$ python3 -q
>>> import numpy as np
>>> import numpy.linalg as la
>>> np.set_printoptions(precision=1, suppress=True, linewidth=120, floatmode="fixed")
>>> def rnd(a):
...     return np.round(a, 1) + 0
... 
>>> m1 = np.load("sample14.npy")
>>> rnd(m1)
array([[-0.3,  0.9,  0.1],
       [-0.2, -0.2,  1.0],
       [ 0.9,  0.3,  0.2]])
>>> # orthonormal columns
>>> x = np.array([3, 5, 0])
>>> rnd(la.det(m1))
np.float64(1.0)
>>> rnd(la.norm(x)), rnd(la.norm(m1 @ x))
(np.float64(5.8), np.float64(5.8))
>>> rnd(m1.T @ (m1 @ x))
array([3.0, 5.0, 0.0])
>>> x = np.array([0, 0, 2])
>>> rhs = m1 @ x
>>> rnd(rhs)
array([0.2, 2.0, 0.4])
>>> rnd(la.solve(m1, rhs))
array([0.0, 0.0, 2.0])
>>> rnd(la.solve(m1, rhs + m1[:, 0]))
array([1.0, 0.0, 2.0])
>>> rnd(la.solve(m1.T, m1[2]))
array([0.0, 0.0, 1.0])
>>> rnd(la.solve(m1, 4 * rhs))
array([0.0, 0.0, 8.0])
>>> rnd(la.pinv(m1))
array([[-0.3, -0.2,  0.9],
       [ 0.9, -0.2,  0.3],
       [ 0.1,  1.0,  0.2]])
>>> rnd(la.svd(m1, compute_uv=False))
array([1.0, 1.0, 1.0])
>>> arr = np.load("test12.npy")
>>> arr
array([[-8.9, -3.9,  2.3],
       [-3.1, -7.4, -5.9],
       [-7.4,  0.8,  6.7],
       [ 9.6,  2.7,  0.6],
       [-0.6,  8.0,  5.9],
       [-3.5, -8.0,  4.9],
       [ 1.2,  9.9,  0.9],
       [ 1.2,  8.9, -4.3],
       [-9.6, -2.9,  0.5],
       [ 4.5,  3.7, -8.1],
       [-8.6,  1.2,  5.0],
       [ 1.1, -4.0, -9.1],
       [-7.0,  6.8,  2.3],
       [ 2.3, -1.3, -9.6],
       [-7.5,  2.5,  6.1]])
>>> rng = np.random.default_rng(6)
>>> idx = rng.permutation(3)
>>> out = arr[:, idx] * rng.choice([-1, 1], 3)
>>> out
array([[-8.9,  3.9,  2.3],
       [-3.1,  7.4, -5.9],
       [-7.4, -0.8,  6.7],
       [ 9.6, -2.7,  0.6],
       [-0.6, -8.0,  5.9],
       [-3.5,  8.0,  4.9],
       [ 1.2, -9.9,  0.9],
       [ 1.2, -8.9, -4.3],
       [-9.6,  2.9,  0.5],
       [ 4.5, -3.7, -8.1],
       [-8.6, -1.2,  5.0],
       [ 1.1,  4.0, -9.1],
       [-7.0, -6.8,  2.3],
       [ 2.3,  1.3, -9.6],
       [-7.5, -2.5,  6.1]])
>>> Uu, _, vt = la.svd(arr.T @ out)
>>> rnd(la.lstsq(arr, out)[0])
array([[ 1.0,  0.0,  0.0],
       [ 0.0, -1.0,  0.0],
       [ 0.0,  0.0,  1.0]])
>>> idx
array([0, 1, 2])
>>> out = np.c_[arr[:, :1] @ np.array([[-2]]), np.array([1, 1, 1, 4, 1, 5, 1, 1, 0, 0, 2, 5, 4, 5, 2])]
>>> out
array([[ 17.8,   1.0],
       [  6.2,   1.0],
       [ 14.8,   1.0],
       [-19.2,   4.0],
       [  1.2,   1.0],
       [  7.0,   5.0],
       [ -2.4,   1.0],
       [ -2.4,   1.0],
       [ 19.2,   0.0],
       [ -9.0,   0.0],
       [ 17.2,   2.0],
       [ -2.2,   5.0],
       [ 14.0,   4.0],
       [ -4.6,   5.0],
       [ 15.0,   2.0]])
>>> rnd(la.lstsq(arr, out[:, 0])[0])
array([-2.0,  0.0,  0.0])
>>> la.matrix_rank(np.c_[arr, out])
np.int64(4)
>>> la.matrix_rank(out)
np.int64(2)
>>> Xc = (arr - arr.mean(axis=0)) / arr.std(axis=0)
>>> rnd(Xc.std(axis=0))
array([1.0, 1.0, 1.0])
>>> np.argwhere(np.abs(Xc) > 2)
array([[3, 0]])
>>> c = la.lstsq(np.delete(Xc, 2, axis=1), Xc[:, 2])[0]
>>> rnd(1 - np.var(Xc[:, 2] - np.delete(Xc, 2, axis=1) @ c))
np.float64(0.4)
>>> rnd(c)
array([-0.6,  0.3])
>>> x = np.array([-2, -5, -1])
>>> rhs = arr @ x
>>> rnd(la.pinv(arr) @ arr)
array([[1.0, 0.0, 0.0],
       [0.0, 1.0, 0.0],
       [0.0, 0.0, 1.0]])
>>> rnd(la.solve(arr.T @ arr, arr.T @ rhs))
array([-2.0, -5.0, -1.0])
>>> rnd(la.lstsq(arr, rhs)[0])
array([-2.0, -5.0, -1.0])
>>> rhs = rhs + 0.1 * rng.normal(size=15)
>>> rnd(rhs)
array([ 35.0,  49.2,   4.2, -33.2, -44.6,  42.1, -52.7, -42.6,  33.1, -19.5,   6.2,  26.8, -22.2,  11.6,  -3.4])
>>> c, *_ = la.lstsq(arr, rhs)
>>> rnd(la.norm(rhs - arr @ c))
np.float64(0.3)
>>> rnd(c)
array([-2.0, -5.0, -1.0])
>>> c.round()
array([-2.0, -5.0, -1.0])
>>> rnd(arr.T @ (rhs - arr @ c))
array([0.0, 0.0, 0.0])
